% ipython --no-banner

In [1]: import numpy as np

In [2]: import numpy.linalg as la

In [3]: np.set_printoptions(precision=2, suppress=True, linewidth=160, legacy="1.25")

In [4]: def tidy(a):
   ...:     return np.round(a, 2) + 0
   ...: 

In [5]: K = np.load("w.npy")

In [6]: K
Out[6]: 
array([[-3.  ,  3.  ,  9.96],
       [-3.  ,  3.  ,  5.67],
       [-3.  ,  3.  ,  3.42],
       [-3.  ,  3.  , -0.64],
       [-3.  ,  3.  ,  7.74],
       [-3.  ,  3.  , -5.44],
       [-3.  ,  3.  ,  4.59],
       [-3.  ,  3.  ,  0.11],
       [-3.  ,  3.  ,  1.6 ],
       [-3.  ,  3.  ,  0.64],
       [-3.  ,  3.  ,  2.89],
       [-3.  ,  3.  ,  5.69],
       [-3.  ,  3.  ,  3.87],
       [-3.  ,  3.  ,  4.42],
       [-3.  ,  3.  ,  4.3 ],
       [-3.  ,  3.  ,  0.46],
       [-3.  ,  3.  ,  6.9 ],
       [-3.  ,  3.  ,  0.88],
       [-3.  ,  3.  ,  3.5 ],
       [-3.  ,  3.  , -2.4 ],
       [-3.  ,  3.  ,  6.25],
       [-3.  ,  3.  ,  4.51]])

In [7]: # null space of dimension 1

In [8]: Uu, s, VT = la.svd(K)

In [9]: V = VT[:(s > 1e-8).sum()]

In [10]: rng = np.random.default_rng(323305)

In [11]: vec = K[9] + 3 * K[14] + rng.integers(2) * np.eye(3)[1]

In [12]: vec
Out[12]: array([-12.  ,  13.  ,  13.54])

In [13]: np.allclose(V.T @ V @ vec, vec)
Out[13]: False

In [14]: tidy(np.diag(V.T @ V))
Out[14]: array([0.5, 0.5, 1. ])

In [15]: tidy(la.norm(K, axis=0))
Out[15]: array([14.07, 14.07, 21.83])

In [16]: tidy(la.norm(K) ** 2 / la.norm(K, 2) ** 2)
Out[16]: 1.19

In [17]: tidy(la.norm(K, 1)), tidy(la.norm(K, np.inf))
Out[17]: (85.88, 15.96)

In [18]: tidy(la.norm(K, 2))
Out[18]: 27.05

In [19]: W0 = np.loadtxt("out0.csv", delimiter=",")

In [20]: W0
Out[20]: 
array([[-2.04,  3.39,  3.48],
       [-2.14,  2.84,  3.04],
       [-1.87,  3.84,  2.7 ],
       [-2.12,  3.07,  2.96],
       [-2.21,  3.34,  2.91],
       [-1.12,  2.73, -0.38],
       [-0.67,  3.4 ,  0.32],
       [-0.83,  2.56, -0.01],
       [-1.16,  3.08,  0.82],
       [-1.15,  3.  , -0.31],
       [ 1.78, -2.85, -2.21],
       [ 2.05, -3.27, -1.81],
       [ 1.76, -3.  , -1.5 ],
       [ 2.03, -2.17, -3.13],
       [ 1.86, -3.31, -2.16]])

In [21]: z = W0[:, 1] > np.median(W0[:, 1])

In [22]: u = W0[z].mean(axis=0) - W0[~z].mean(axis=0)

In [23]: tidy(u)
Out[23]: array([-2.28,  4.11,  2.86])

In [24]: ((W0 - W0.mean(axis=0)) @ u > 0).astype(int)
Out[24]: array([1, 1, 1, 1, 1, 1, 1, 1, 1, 1, 0, 0, 0, 0, 0])

In [25]: q, R = la.qr(W0)

In [26]: tidy(R)
Out[26]: 
array([[  6.69, -11.39,  -7.83],
       [  0.  ,   3.57,  -2.06],
       [  0.  ,   0.  ,  -2.48]])

In [27]: tidy(q.T @ q)
Out[27]: 
array([[1., 0., 0.],
       [0., 1., 0.],
       [0., 0., 1.]])

In [28]: tidy(q @ R)
Out[28]: 
array([[-2.04,  3.39,  3.48],
       [-2.14,  2.84,  3.04],
       [-1.87,  3.84,  2.7 ],
       [-2.12,  3.07,  2.96],
       [-2.21,  3.34,  2.91],
       [-1.12,  2.73, -0.38],
       [-0.67,  3.4 ,  0.32],
       [-0.83,  2.56, -0.01],
       [-1.16,  3.08,  0.82],
       [-1.15,  3.  , -0.31],
       [ 1.78, -2.85, -2.21],
       [ 2.05, -3.27, -1.81],
       [ 1.76, -3.  , -1.5 ],
       [ 2.03, -2.17, -3.13],
       [ 1.86, -3.31, -2.16]])

In [29]: feats = np.loadtxt("a.csv", delimiter=",")

In [30]: feats
Out[30]: 
array([[ 1.3 ,  1.18, -2.15],
       [ 2.38,  1.1 , -0.38],
       [ 4.14, -0.94,  0.49],
       [-2.31,  0.27, -0.81],
       [ 1.64,  0.33,  1.58],
       [-2.26, -1.45,  1.62],
       [ 3.89,  2.5 , -0.97],
       [-1.39, -1.81, -0.22],
       [-0.94, -1.16, -0.19],
       [-2.39,  2.45, -0.71],
       [-1.32,  0.83, -0.57],
       [ 0.95, -0.96, -0.56],
       [ 3.53, -0.18,  0.73],
       [-3.25, -0.74,  1.29],
       [ 2.66,  2.97,  0.53],
       [ 0.33,  2.38, -0.93],
       [ 4.34,  2.23,  1.3 ],
       [ 5.51,  0.95,  0.45]])

In [31]: cent = feats[[16, 3]].astype(float)

In [32]: for _ in range(5):
    ...:     z = la.norm(feats[:, None] - cent, axis=-1).argmin(axis=1)
    ...:     cent = np.array([feats[z == j].mean(axis=0) for j in range(2)])
    ...: 

In [33]: z
Out[33]: array([1, 0, 0, 1, 0, 1, 0, 1, 1, 1, 1, 1, 0, 1, 0, 1, 0, 0])

In [34]: np.abs(cent[1] - cent[0]).argmax()
Out[34]: 0

In [35]: Uu, s, VT = la.svd(feats, full_matrices=False)

In [36]: (s > 1e-8).sum()
Out[36]: 3

In [37]: tidy(Uu.T @ Uu)
Out[37]: 
array([[1., 0., 0.],
       [0., 1., 0.],
       [0., 0., 1.]])

In [38]: tidy(np.sqrt((s ** 2).sum())), tidy(la.norm(feats))
Out[38]: (14.38, 14.38)

In [39]: tidy(VT @ VT.T)
Out[39]: 
array([[1., 0., 0.],
       [0., 1., 0.],
       [0., 0., 1.]])

In [40]: Uu.shape, s.shape, VT.shape
Out[40]: ((18, 3), (3,), (3, 3))

In [41]: Xs = (feats - feats.mean(axis=0)) / feats.std(axis=0)

In [42]: tidy(Xs.std(axis=0))
Out[42]: array([1., 1., 1.])

In [43]: b = la.lstsq(np.delete(Xs, 0, axis=1), Xs[:, 0])[0]

In [44]: np.abs(b).argmax()
Out[44]: 0

In [45]: A2 = np.c_[feats[:, :1] @ np.array([[2]]), np.array([4, -9, -2, -9, 1, 6, -2, 5, 6, 5, 1, 4, 1, -7, -8, 3, 4, -3])]

In [46]: A2
Out[46]: 
array([[ 2.6 ,  4.  ],
       [ 4.76, -9.  ],
       [ 8.28, -2.  ],
       [-4.62, -9.  ],
       [ 3.28,  1.  ],
       [-4.52,  6.  ],
       [ 7.78, -2.  ],
       [-2.78,  5.  ],
       [-1.88,  6.  ],
       [-4.78,  5.  ],
       [-2.64,  1.  ],
       [ 1.9 ,  4.  ],
       [ 7.06,  1.  ],
       [-6.5 , -7.  ],
       [ 5.32, -8.  ],
       [ 0.66,  3.  ],
       [ 8.68,  4.  ],
       [11.02, -3.  ]])

In [47]: tidy(la.lstsq(feats, A2[:, 0])[0])
Out[47]: array([2., 0., 0.])

In [48]: tidy(la.norm(la.qr(feats)[0].T @ A2, axis=0) ** 2 / ((A2 ** 2).sum(axis=0) + 1e-12))
Out[48]: array([1.  , 0.06])

In [49]: la.matrix_rank(np.c_[feats, A2])
Out[49]: 4

In [50]: A2 = np.array([[2, -2], [2, 3], [-2, 2]])

In [51]: tidy(np.einsum("ij->j", feats))
Out[51]: array([16.81,  9.95,  0.5 ])

In [52]: np.vstack([feats, A2.T]).shape
Out[52]: (20, 3)

In [53]: M = np.load("dump.npy")

In [54]: M
Out[54]: 
array([[-39.8 , -20.87,  60.87],
       [-40.49, -20.43,  60.46],
       [-40.79, -19.98,  60.58],
       [-40.34, -19.21,  60.25],
       [-39.71, -19.67,  59.82],
       [-41.12, -20.21,  60.51],
       [-41.97, -19.53,  59.44],
       [-40.49, -20.98,  58.92],
       [-37.8 , -20.79,  59.54],
       [-40.01, -18.94,  61.04],
       [-39.63, -20.73,  59.01],
       [-37.86, -20.8 ,  59.15],
       [-39.  , -18.47,  60.08],
       [-41.2 , -18.31,  61.17],
       [-40.65, -19.99,  60.77],
       [-40.61, -19.67,  58.38],
       [-40.52, -18.11,  60.72],
       [-40.72, -20.3 ,  58.78],
       [-40.25, -21.55,  58.53],
       [-40.68, -20.81,  61.44],
       [-41.42, -19.78,  59.03]])

In [55]: q, R = la.qr(M)

In [56]: tidy(q @ R)
Out[56]: 
array([[-39.8 , -20.87,  60.87],
       [-40.49, -20.43,  60.46],
       [-40.79, -19.98,  60.58],
       [-40.34, -19.21,  60.25],
       [-39.71, -19.67,  59.82],
       [-41.12, -20.21,  60.51],
       [-41.97, -19.53,  59.44],
       [-40.49, -20.98,  58.92],
       [-37.8 , -20.79,  59.54],
       [-40.01, -18.94,  61.04],
       [-39.63, -20.73,  59.01],
       [-37.86, -20.8 ,  59.15],
       [-39.  , -18.47,  60.08],
       [-41.2 , -18.31,  61.17],
       [-40.65, -19.99,  60.77],
       [-40.61, -19.67,  58.38],
       [-40.52, -18.11,  60.72],
       [-40.72, -20.3 ,  58.78],
       [-40.25, -21.55,  58.53],
       [-40.68, -20.81,  61.44],
       [-41.42, -19.78,  59.03]])

In [57]: q.shape, R.shape
Out[57]: ((21, 3), (3, 3))

In [58]: tidy(np.abs(np.diag(R)))
Out[58]: array([184.47,   5.27,   7.04])

In [59]: np.allclose(R.T @ R, M.T @ M)
Out[59]: True

In [60]: tidy(R)
Out[60]: 
array([[ 184.47,   91.41, -274.55],
       [   0.  ,    5.27,   -2.74],
       [   0.  ,    0.  ,    7.04]])
